% ipython --no-banner

In [1]: import numpy as np

In [2]: np.set_printoptions(precision=2, suppress=True, linewidth=120)

In [3]: def rd(a):
   ...:     return np.round(a, 2) + 0
   ...: 

In [4]: J = np.load("w.npy")

In [5]: J
Out[5]: 
array([[3, 0, 0, 0, 0, 0],
       [2, 1, 0, 0, 0, 0],
       [1, 0, 0, 0, 0, 0],
       [0, 0, 3, 0, 0, 0],
       [0, 0, 2, 1, 0, 0],
       [0, 0, 1, 0, 0, 0],
       [0, 0, 0, 0, 3, 0],
       [0, 0, 0, 0, 2, 1],
       [0, 0, 0, 0, 1, 0]])

In [6]: x = np.array([-2, -3, -3, -2, -2, 1])

In [7]: J @ np.ones(6)
Out[7]: array([3., 3., 1., 3., 3., 1., 3., 3., 1.])

In [8]: (J * x).sum(axis=1)
Out[8]: array([-6, -7, -2, -9, -8, -3, -6, -3, -2])

In [9]: J @ (2 * x)
Out[9]: array([-12, -14,  -4, -18, -16,  -6, -12,  -6,  -4])

In [10]: np.sign((J @ x).round(6))
Out[10]: array([-1, -1, -1, -1, -1, -1, -1, -1, -1])

In [11]: J @ x
Out[11]: array([-6, -7, -2, -9, -8, -3, -6, -3, -2])

In [12]: J * x
Out[12]: 
array([[-6,  0,  0,  0,  0,  0],
       [-4, -3,  0,  0,  0,  0],
       [-2,  0,  0,  0,  0,  0],
       [ 0,  0, -9,  0,  0,  0],
       [ 0,  0, -6, -2,  0,  0],
       [ 0,  0, -3,  0,  0,  0],
       [ 0,  0,  0,  0, -6,  0],
       [ 0,  0,  0,  0, -4,  1],
       [ 0,  0,  0,  0, -2,  0]])

In [13]: M2 = np.c_[J[:, :5] @ np.array([[2, 1, 2, 2, 2],
    ...:     [0, 3, 3, 2, 3],
    ...:     [2, 3, 0, 1, 2],
    ...:     [0, 0, 2, 2, 2],
    ...:     [1, 1, 1, 2, 1]]), np.array([7, 8, 5, 8, 3, 1, 1, 1, 9])]

In [14]: M2
Out[14]: 
array([[6, 3, 6, 6, 6, 7],
       [4, 5, 7, 6, 7, 8],
       [2, 1, 2, 2, 2, 5],
       [6, 9, 0, 3, 6, 8],
       [4, 6, 2, 4, 6, 3],
       [2, 3, 0, 1, 2, 1],
       [3, 3, 3, 6, 3, 1],
       [2, 2, 2, 4, 2, 1],
       [1, 1, 1, 2, 1, 9]])

In [15]: np.linalg.matrix_rank(M2)
Out[15]: np.int64(6)

In [16]: np.linalg.matrix_rank(np.c_[J, M2])
Out[16]: np.int64(7)

In [17]: Q, Rm = np.linalg.qr(M2)

In [18]: rd(Q @ Rm)
Out[18]: 
array([[6., 3., 6., 6., 6., 7.],
       [4., 5., 7., 6., 7., 8.],
       [2., 1., 2., 2., 2., 5.],
       [6., 9., 0., 3., 6., 8.],
       [4., 6., 2., 4., 6., 3.],
       [2., 3., 0., 1., 2., 1.],
       [3., 3., 3., 6., 3., 1.],
       [2., 2., 2., 4., 2., 1.],
       [1., 1., 1., 2., 1., 9.]])

In [19]: rd(np.abs(np.diag(Rm)))
Out[19]: array([11.22,  4.88,  5.46,  3.31,  1.06,  8.83])

In [20]: rd(np.trace(Q @ Q.T))
Out[20]: np.float64(6.0)

In [21]: rd(Q.T @ Q)
Out[21]: 
array([[1., 0., 0., 0., 0., 0.],
       [0., 1., 0., 0., 0., 0.],
       [0., 0., 1., 0., 0., 0.],
       [0., 0., 0., 1., 0., 0.],
       [0., 0., 0., 0., 1., 0.],
       [0., 0., 0., 0., 0., 1.]])

In [22]: W1 = np.array([[2, 4, 9], [6, 6, 4], [1, 9, 9], [2, 2, 1], [5, 4, 8], [8, 4, 1]])

In [23]: coef = np.array([-3, 3, 2])

In [24]: act = np.maximum(J @ W1 + coef, 0)

In [25]: np.linalg.matrix_rank(act)
Out[25]: np.int64(3)

In [26]: (act > 0).astype(int)
Out[26]: 
array([[1, 1, 1],
       [1, 1, 1],
       [0, 1, 1],
       [0, 1, 1],
       [1, 1, 1],
       [0, 1, 1],
       [1, 1, 1],
       [1, 1, 1],
       [1, 1, 1]])

In [27]: C = np.array([[2, 3, 0], [0, 1, 1], [3, 0, 0]])

In [28]: act @ C
Out[28]: 
array([[ 93,  24,  15],
       [ 86,  38,  17],
       [ 33,   7,   7],
       [ 87,  30,  30],
       [ 65,  26,  23],
       [ 33,  12,  12],
       [102,  51,  15],
       [ 87,  60,  15],
       [ 34,  13,   7]])

In [29]: (act @ C).round(6).argmax(axis=1)
Out[29]: array([0, 0, 0, 0, 0, 0, 0, 0, 0])

In [30]: A = np.array([[0, 1, 1], [1, 0, 0], [1, 0, 0]])

In [31]: A
Out[31]: 
array([[0, 1, 1],
       [1, 0, 0],
       [1, 0, 0]])

In [32]: # rank 2

In [33]: U, sig, VT = np.linalg.svd(A)

In [34]: np.argmax(sig[:-1] / (sig[1:] + 1e-6)) + 1
Out[34]: np.int64(2)

In [35]: rd(sig)
Out[35]: array([1.41, 1.41, 0.  ])

In [36]: M2 = U[:, :2] @ np.diag(sig[:2]) @ VT[:2]

In [37]: np.linalg.matrix_rank(A, rtol=0.05)
Out[37]: np.int64(2)

In [38]: np.linalg.matrix_rank(M2)
Out[38]: np.int64(2)

In [39]: proj = np.triu(np.array([[0, -2, -3], [1, -3, -1], [1, 2, 0]]), 1) + np.eye(3)

In [40]: M2 = proj @ A @ np.linalg.inv(proj)

In [41]: rd(np.linalg.det(M2))
Out[41]: np.float64(0.0)

In [42]: arr = np.loadtxt("mat.csv", delimiter=",")

In [43]: arr
Out[43]: 
array([[-2.,  1.,  2.,  0.],
       [ 1., -2.,  2.,  0.],
       [ 2.,  2.,  1.,  0.],
       [ 0.,  0.,  0., -3.]])

In [44]: vals, V = np.linalg.eigh(arr)

In [45]: x = np.array([0, 1, 0, 2])

In [46]: x @ arr @ x / (x @ x), vals[0], vals[-1]
Out[46]: (np.float64(-2.8), np.float64(-3.0), np.float64(3.0))

In [47]: (np.sign(V[:, -1].round(6)) == np.sign(V[0, -1].round(6))).astype(int)
Out[47]: array([1, 1, 1, 0])

In [48]: x @ arr @ x
Out[48]: np.float64(-14.0)

In [49]: np.abs(arr).sum(axis=1).max(), np.abs(vals).max()
Out[49]: (np.float64(5.0), np.float64(3.0))

In [50]: rd(np.linalg.eigvalsh(arr[1:, 1:]))
Out[50]: array([-3., -3.,  2.])

In [51]: rd(V * np.maximum(vals, 0) @ V.T)
Out[51]: 
array([[0.5, 0.5, 1. , 0. ],
       [0.5, 0.5, 1. , 0. ],
       [1. , 1. , 2. , 0. ],
       [0. , 0. , 0. , 0. ]])

In [52]: proj = np.triu(np.array([[0, 1, -3, 1], [-3, -3, -3, 1], [-3, 1, -3, -2], [0, 0, 1, -3]]), 1) + np.eye(4)

In [53]: M2 = proj @ arr @ np.linalg.inv(proj)

In [54]: np.trace(M2), np.trace(arr)
Out[54]: (np.float64(-6.0), np.float64(-6.0))

In [55]: np.linalg.matrix_rank(M2)
Out[55]: np.int64(4)

In [56]: M2 = J / np.sqrt((J ** 2).mean(axis=1, keepdims=True))

In [57]: rd(J - J.mean(axis=1, keepdims=True))
Out[57]: 
array([[ 2.5 , -0.5 , -0.5 , -0.5 , -0.5 , -0.5 ],
       [ 1.5 ,  0.5 , -0.5 , -0.5 , -0.5 , -0.5 ],
       [ 0.83, -0.17, -0.17, -0.17, -0.17, -0.17],
       [-0.5 , -0.5 ,  2.5 , -0.5 , -0.5 , -0.5 ],
       [-0.5 , -0.5 ,  1.5 ,  0.5 , -0.5 , -0.5 ],
       [-0.17, -0.17,  0.83, -0.17, -0.17, -0.17],
       [-0.5 , -0.5 , -0.5 , -0.5 ,  2.5 , -0.5 ],
       [-0.5 , -0.5 , -0.5 , -0.5 ,  1.5 ,  0.5 ],
       [-0.17, -0.17, -0.17, -0.17,  0.83, -0.17]])

In [58]: np.linalg.matrix_rank(M2) == np.linalg.matrix_rank(J)
Out[58]: np.True_

In [59]: M2 = arr[0, 0] * arr[1:] - np.outer(arr[1:, 0], arr[0])

In [60]: M2
Out[60]: 
array([[ 0.,  3., -6., -0.],
       [ 0., -6., -6., -0.],
       [ 0., -0., -0.,  6.]])

In [61]: np.flatnonzero(~M2.round(6).any(axis=1))
Out[61]: array([], dtype=int64)
